$ python3 -q
>>> import numpy as np
>>> np.set_printoptions(precision=1, suppress=True, linewidth=120, legacy="1.25")
>>> C = 10 * np.array([[1.1, 0.6, -0.6, -1.7],
...     [-1.3, -1.0, 2.4, 0.6],
...     [0.3, -1.1, -2.6, 0.4]])
>>> rng = np.random.default_rng(71045)
>>> z = rng.integers(0, 3, 29)
>>> feats = C[z] + rng.normal(size=(29, 4))
>>> feats
array([[-13.6,  -9.8,  25.5,   7.7],
       [-13.3, -10.5,  23.2,   6.3],
       [ 10. ,   6.8,  -6.6, -17.1],
       [  9.9,   6. ,  -4.9, -18.5],
       [-13.4,  -8.7,  23. ,   6.2],
       [-12. , -11.1,  24.4,   6.5],
       [ 10.9,   6.1,  -7.4, -16.3],
       [  2.6, -10.2, -25.8,   3.9],
       [-13.5,  -8.7,  24.4,   6.4],
       [-12.4,  -9.2,  24.6,   5.5],
       [-15.2, -11.3,  25.4,   4.4],
       [-13.3,  -9.6,  23.2,   7.7],
       [  1.8, -11.9, -25.5,   4.5],
       [-12.6,  -9.2,  23.5,   4.7],
       [  3. , -12.3, -26.4,   3.8],
       [-13.5,  -9.3,  23.9,   5.9],
       [-11.3, -10.5,  23. ,   5.5],
       [ 11.1,   5.5,  -6.7, -18.2],
       [-11.8, -10.2,  23.6,   6.1],
       [  2.6, -11. , -26.2,   5. ],
       [-12.8, -11.8,  24.6,   4.6],
       [-12.8,  -9.5,  24.5,   5.7],
       [  2.5, -10.5, -24.4,   2.9],
       [-12.2,  -8.8,  25.4,   6.1],
       [-14.5, -10.9,  24.4,   5.7],
       [  9.9,   5. ,  -4.1, -17.3],
       [  3.4, -11.5, -25.7,   3.8],
       [  2.9, -11.5, -28.4,   5.6],
       [-12.4, -10.9,  24.3,   6.1]])
>>> feats.sum(axis=0)
array([-149.8, -219.4,  198.9,   43.3])
>>> feats[:, 4]
Traceback (most recent call last):
  File "<python-input-8>", line 1, in <module>
    feats[:, 4]
    ~~~~~^^^^^^
IndexError: index 4 is out of bounds for axis 1 with size 4
>>> np.linalg.svd(feats, compute_uv=False)
array([137. ,  63.1,  25.6,   3.7])
>>> feats.mean(axis=0)
array([-5.2, -7.6,  6.9,  1.5])
>>> feats.shape
(29, 4)
>>> Ac = feats - feats.mean(axis=0)
>>> U, s, vt = np.linalg.svd(Ac, full_matrices=False)
>>> s
array([127. ,  58.2,   5. ,   3.7])
>>> np.linalg.matrix_rank(Ac)
4
>>> np.searchsorted(np.cumsum(s ** 2) / (s ** 2).sum(), 0.9) + 1
2
>>> round(float((s ** 2).sum() ** 2 / (s ** 4).sum()), 1)
1.4
>>> vt[0] * np.sign(vt[0, np.abs(vt[0]).argmax()])
array([-0.4, -0.1,  0.9,  0.2])
>>> M2 = np.c_[feats[:, :2] @ np.array([[5, 4], [-3, -4]]), np.array([1, 0, 2, 0, 3, 1, 2, 0, 0, 1, 3, 2, 3, 0, 1, 3, 2, 2, 1, 3, 3, 1, 2, 2, 2, 1, 0, 3, 2])]
>>> M2
array([[-38.7, -15.3,   1. ],
       [-34.9, -11.1,   0. ],
       [ 29.8,  13. ,   2. ],
       [ 31.6,  15.6,   0. ],
       [-40.8, -18.8,   3. ],
       [-26.8,  -3.7,   1. ],
       [ 36.1,  19.2,   2. ],
       [ 43.9,  51.5,   0. ],
       [-41.5, -19.3,   0. ],
       [-34.3, -12.7,   1. ],
       [-42.1, -15.6,   3. ],
       [-37.6, -14.8,   2. ],
       [ 44.7,  54.8,   3. ],
       [-35.4, -13.6,   0. ],
       [ 51.8,  61.2,   1. ],
       [-39.9, -17.1,   3. ],
       [-25. ,  -3.2,   2. ],
       [ 39.1,  22.5,   2. ],
       [-28.1,  -6.1,   1. ],
       [ 46.3,  54.7,   3. ],
       [-28.8,  -4.2,   3. ],
       [-35.5, -13.2,   1. ],
       [ 43.9,  51.9,   2. ],
       [-34.5, -13.6,   2. ],
       [-39.9, -14.5,   2. ],
       [ 34.9,  20. ,   1. ],
       [ 51.4,  59.5,   0. ],
       [ 49. ,  57.6,   3. ],
       [-29.5,  -6.2,   2. ]])
>>> np.linalg.matrix_rank(np.c_[feats, M2])
5
>>> np.linalg.norm(np.linalg.qr(feats)[0].T @ M2, axis=0) ** 2 / ((M2 ** 2).sum(axis=0) + 1e-12)
array([1. , 1. , 0.7])
>>> np.round(np.linalg.norm(M2 - feats @ np.linalg.lstsq(feats, M2)[0], axis=0), 1) + 0
array([0. , 0. , 5.7])
>>> mat = np.loadtxt("out9.csv", delimiter=",")
>>> mat
array([[ 0.,  0.,  0.,  0., -3.],
       [ 0., -5.,  0.,  0.,  0.],
       [ 0.,  0., -1.,  0.,  0.],
       [ 0.,  0.,  0., -3.,  0.],
       [-3.,  0.,  0.,  0.,  0.]])
>>> # symmetric, so the eigenvalues are real
>>> w, vecs = np.linalg.eigh(mat)
>>> x = np.array([1, 1, 1, 0, 1])
>>> vecs * np.maximum(w, 0) @ vecs.T
array([[ 1.5,  0. ,  0. ,  0. , -1.5],
       [ 0. ,  0. ,  0. ,  0. ,  0. ],
       [ 0. ,  0. ,  0. ,  0. ,  0. ],
       [ 0. ,  0. ,  0. ,  0. ,  0. ],
       [-1.5,  0. ,  0. ,  0. ,  1.5]])
>>> np.abs(mat).sum(axis=1).max(), np.abs(w).max()
(5.0, 5.0)
>>> np.linalg.eigvalsh(mat[1:, 1:])
array([-5., -3., -1.,  0.])
>>> (np.sign(vecs[:, -1].round(6)) == np.sign(vecs[0, -1].round(6))).astype(int)
array([1, 0, 0, 0, 0])
>>> w, vecs = np.linalg.eig(mat)
>>> np.sort(np.linalg.eigvals(mat.T))
array([-5., -3., -3., -1.,  3.])
>>> np.round(mat @ vecs[:, 0] - w[0] * vecs[:, 0], 1) + 0
array([0., 0., 0., 0., 0.])
>>> w
array([ 3., -3., -5., -1., -3.])
>>> round(np.prod(w), 1)
135.0
